$ python -q
>>> import numpy as np
>>> np.set_printoptions(suppress=True, linewidth=120)
>>> def rd(a):
...     return np.round(a, 3) + 0
... 
>>> F = np.loadtxt("m.csv", delimiter=",")
>>> F
array([[8., 3., 8., 3., 8., 3.],
       [8., 4., 8., 4., 8., 4.],
       [7., 6., 7., 6., 7., 6.],
       [8., 3., 8., 3., 8., 3.],
       [8., 4., 8., 4., 8., 4.],
       [7., 6., 7., 6., 7., 6.]])
>>> rng = np.random.default_rng(625)
>>> M2 = F + rng.integers(-2, 3, (6, 2)) @ rng.integers(-2, 3, (2, 6))
>>> print(M2)
[[ 7.  4.  6.  4. 10.  3.]
 [ 8.  4.  8.  4.  8.  4.]
 [ 7.  2. 15.  6.  7.  4.]
 [ 9.  6.  2.  2.  6.  5.]
 [ 9.  7.  2.  3.  6.  6.]
 [ 5.  6.  7.  8. 11.  5.]]
>>> print(np.linalg.matrix_rank(M2 - F, tol=1e-8))
2
>>> print(rd(np.linalg.svd(M2 - F, compute_uv=False)))
[13.878  6.116  0.     0.     0.     0.   ]
>>> m1 = np.loadtxt("layer3.csv", delimiter=",")
>>> m1
array([[ 0.6  ,  1.285, -0.6  ],
       [ 0.1  , -1.492,  0.7  ],
       [ 0.4  ,  0.88 , -0.4  ],
       [-0.1  ,  1.894, -1.   ],
       [-0.5  , -0.146,  0.1  ],
       [-0.4  , -5.441,  2.8  ],
       [-1.3  ,  0.22 , -0.1  ],
       [-1.9  , -0.331,  0.2  ],
       [-0.8  , -0.342,  0.1  ],
       [ 0.1  ,  2.318, -1.1  ],
       [-0.4  ,  0.268, -0.1  ],
       [ 0.3  , -0.039,  0.   ],
       [ 1.4  ,  0.628, -0.3  ],
       [ 0.1  , -3.451,  1.8  ],
       [ 0.   ,  1.063, -0.5  ],
       [-1.7  ,  0.018, -0.1  ],
       [-0.8  , -0.309,  0.2  ],
       [-0.2  , -2.473,  1.2  ],
       [ 1.   , -0.462,  0.2  ],
       [-1.1  , -2.557,  1.2  ],
       [ 0.9  , -3.117,  1.6  ],
       [ 0.   , -0.798,  0.4  ],
       [-0.1  ,  0.12 , -0.1  ],
       [-0.8  , -0.849,  0.3  ],
       [-0.5  , -1.296,  0.7  ],
       [ 0.   ,  2.278, -1.1  ],
       [-1.2  , -2.671,  1.3  ],
       [ 0.   ,  0.368, -0.2  ],
       [ 0.4  ,  0.541, -0.3  ],
       [ 0.   , -0.513,  0.3  ],
       [-0.1  ,  0.437, -0.3  ],
       [-0.6  , -2.451,  1.2  ],
       [-1.6  ,  1.306, -0.6  ],
       [ 0.9  ,  1.488, -0.7  ],
       [-0.6  ,  0.385, -0.2  ]])
>>> left, sigma, Vh = np.linalg.svd(m1, full_matrices=False)
>>> np.allclose(left * sigma @ Vh, m1)
True
>>> print(left.shape, sigma.shape, Vh.shape)
(35, 3) (3,) (3, 3)
>>> rd(Vh @ Vh.T)
array([[1., 0., 0.],
       [0., 1., 0.],
       [0., 0., 1.]])
>>> hat = m1 @ np.linalg.solve(m1.T @ m1, m1.T)
>>> np.allclose(hat @ hat, hat)
True
>>> rd(np.linalg.eigvalsh(hat))
array([0., 0., 0., 0., 0., 0., 0., 0., 0., 0., 0., 0., 0., 0., 0., 0., 0., 0., 0., 0., 0., 0., 0., 0., 0., 0., 0., 0.,
       0., 0., 0., 0., 1., 1., 1.])
>>> def softmax(z):
...     e = np.exp(z - z.max(axis=-1, keepdims=True))
...     return e / e.sum(axis=-1, keepdims=True)
... 
>>> rd(softmax(m1[11]))
array([0.408, 0.29 , 0.302])
>>> print(rd(softmax(10 * m1[11])))
[0.923 0.031 0.046]
>>> att = m1 @ m1.T / np.sqrt(3)
>>> softmax(att).round(6).argmax(axis=1)
array([ 9,  5,  9,  9,  5,  5, 32,  7,  5,  9, 32, 12, 12,  5,  9,  7,  5,  5,  5,  5,  5,  5, 25,  5,  5,  9,  5,  9,
        9,  5,  9,  5, 32,  9, 32])
>>> G = np.cov(m1, rowvar=False)
>>> rd(G)
array([[ 0.595,  0.192, -0.087],
       [ 0.192,  2.971, -1.484],
       [-0.087, -1.484,  0.744]])
>>> print(rd(np.corrcoef(m1[:, 0], m1[:, 1])[0, 1]))
0.144
>>> G.shape
(3, 3)
>>> rd(np.linalg.det(2 * G)), rd(np.linalg.det(G))
(np.float64(0.036), np.float64(0.004))
>>> rd(np.linalg.det(G[::-1]))
np.float64(-0.004)
>>> rd(np.einsum("ii->", G))
np.float64(4.311)
>>> X = np.load("block10.npy")
>>> X
array([[-1.,  0., -2.,  0.,  0., -2.],
       [ 0., -1.,  0., -2., -2.,  0.],
       [-2.,  0., -1.,  0.,  0., -2.],
       [ 0., -2.,  0., -1., -2.,  0.],
       [ 0., -2.,  0., -2., -1.,  0.],
       [-2.,  0., -2.,  0.,  0., -1.]])
>>> evals, evecs = np.linalg.eigh(X)
>>> vec = np.array([-1, -1, -1, 0, 3, 0])
>>> np.abs(X).sum(axis=1).max(), np.abs(evals).max()
(np.float64(5.0), np.float64(5.0))
>>> vec @ X @ vec
np.float64(-4.0)
>>> rd(evecs * np.maximum(evals, 0) @ evecs.T)
array([[ 0.667,  0.   , -0.333,  0.   ,  0.   , -0.333],
       [ 0.   ,  0.667,  0.   , -0.333, -0.333,  0.   ],
       [-0.333,  0.   ,  0.667,  0.   ,  0.   , -0.333],
       [ 0.   , -0.333,  0.   ,  0.667, -0.333,  0.   ],
       [ 0.   , -0.333,  0.   , -0.333,  0.667,  0.   ],
       [-0.333,  0.   , -0.333,  0.   ,  0.   ,  0.667]])
>>> rd(np.linalg.eigvalsh(X[1:, 1:]))
array([-5., -3.,  1.,  1.,  1.])
>>> rd(evecs * np.abs(evals) @ evecs.T)
array([[2.333, 0.   , 1.333, 0.   , 0.   , 1.333],
       [0.   , 2.333, 0.   , 1.333, 1.333, 0.   ],
       [1.333, 0.   , 2.333, 0.   , 0.   , 1.333],
       [0.   , 1.333, 0.   , 2.333, 1.333, 0.   ],
       [0.   , 1.333, 0.   , 1.333, 2.333, 0.   ],
       [1.333, 0.   , 1.333, 0.   , 0.   , 2.333]])
